In [1]: import numpy as np

In [2]: np.set_printoptions(precision=3, suppress=True, linewidth=120)

In [3]: def rnd(a):
   ...:     return np.round(a, 3) + 0
   ...: 

In [4]: m1 = np.load("mat.npy")

In [5]: print(m1)
[[ 3  3  3  3  3  3  3  3  3]
 [ 3  6  6  6  6  6  6  6  6]
 [ 3  6  9  9  9  9  9  9  9]
 [ 3  6  9 12 12 12 12 12 12]
 [ 3  6  9 12 15 15 15 15 15]
 [ 3  6  9 12 15 18 18 18 18]
 [ 3  6  9 12 15 18 21 21 21]
 [ 3  6  9 12 15 18 21 24 24]
 [ 3  6  9 12 15 18 21 24 27]]

In [6]: low = np.linalg.cholesky(m1)

In [7]: print(rnd(low @ low.T))
[[ 3.  3.  3.  3.  3.  3.  3.  3.  3.]
 [ 3.  6.  6.  6.  6.  6.  6.  6.  6.]
 [ 3.  6.  9.  9.  9.  9.  9.  9.  9.]
 [ 3.  6.  9. 12. 12. 12. 12. 12. 12.]
 [ 3.  6.  9. 12. 15. 15. 15. 15. 15.]
 [ 3.  6.  9. 12. 15. 18. 18. 18. 18.]
 [ 3.  6.  9. 12. 15. 18. 21. 21. 21.]
 [ 3.  6.  9. 12. 15. 18. 21. 24. 24.]
 [ 3.  6.  9. 12. 15. 18. 21. 24. 27.]]

In [8]: print(rnd(low))
[[1.732 0.    0.    0.    0.    0.    0.    0.    0.   ]
 [1.732 1.732 0.    0.    0.    0.    0.    0.    0.   ]
 [1.732 1.732 1.732 0.    0.    0.    0.    0.    0.   ]
 [1.732 1.732 1.732 1.732 0.    0.    0.    0.    0.   ]
 [1.732 1.732 1.732 1.732 1.732 0.    0.    0.    0.   ]
 [1.732 1.732 1.732 1.732 1.732 1.732 0.    0.    0.   ]
 [1.732 1.732 1.732 1.732 1.732 1.732 1.732 0.    0.   ]
 [1.732 1.732 1.732 1.732 1.732 1.732 1.732 1.732 0.   ]
 [1.732 1.732 1.732 1.732 1.732 1.732 1.732 1.732 1.732]]

In [9]: x = np.array([0, -1, 0, 2, 1, -3, -1, 3, -1])

In [10]: a = np.maximum(low @ x, 0)

In [11]: print(rnd(low.T @ a))
[12. 12. 12. 12.  9.  3.  3.  3.  0.]

In [12]: print(np.flatnonzero(a > 1e-9))
[3 4 7]

In [13]: print(rnd(a))
[0.    0.    0.    1.732 3.464 0.    0.    1.732 0.   ]

In [14]: print(rnd(np.maximum(low @ x, 0) - np.maximum(-low @ x, 0)))
[ 0.    -1.732 -1.732  1.732  3.464 -1.732 -3.464  1.732  0.   ]

In [15]: W0 = np.load("run17.npy")

In [16]: print(W0)
[[ 0 -2 -3  2 -1 -3  0]
 [ 2  0 -3  4 -3 -1 -4]
 [ 3  3  0 -5 -1 -2  0]
 [-2 -4  5  0 -1 -2 -6]
 [ 1  3  1  1  0 -1  3]
 [ 3  1  2  2  1  0 -2]
 [ 0  4  0  6 -3  2  0]]

In [17]: Uu, sv, Vh = np.linalg.svd(W0)

In [18]: print(rnd(sv))
[10.32  10.32   6.662  6.662  3.479  3.479  0.   ]

In [19]: other = Uu[:, :6] @ np.diag(sv[:6]) @ Vh[:6]

In [20]: print(rnd(np.linalg.norm(W0 - other, 2)), rnd(sv[6]))
0.0 0.0

In [21]: print(rnd(np.abs(W0 - other).max()))
0.0

In [22]: print(rnd(np.linalg.norm(W0 - other) / np.linalg.norm(W0)))
0.0
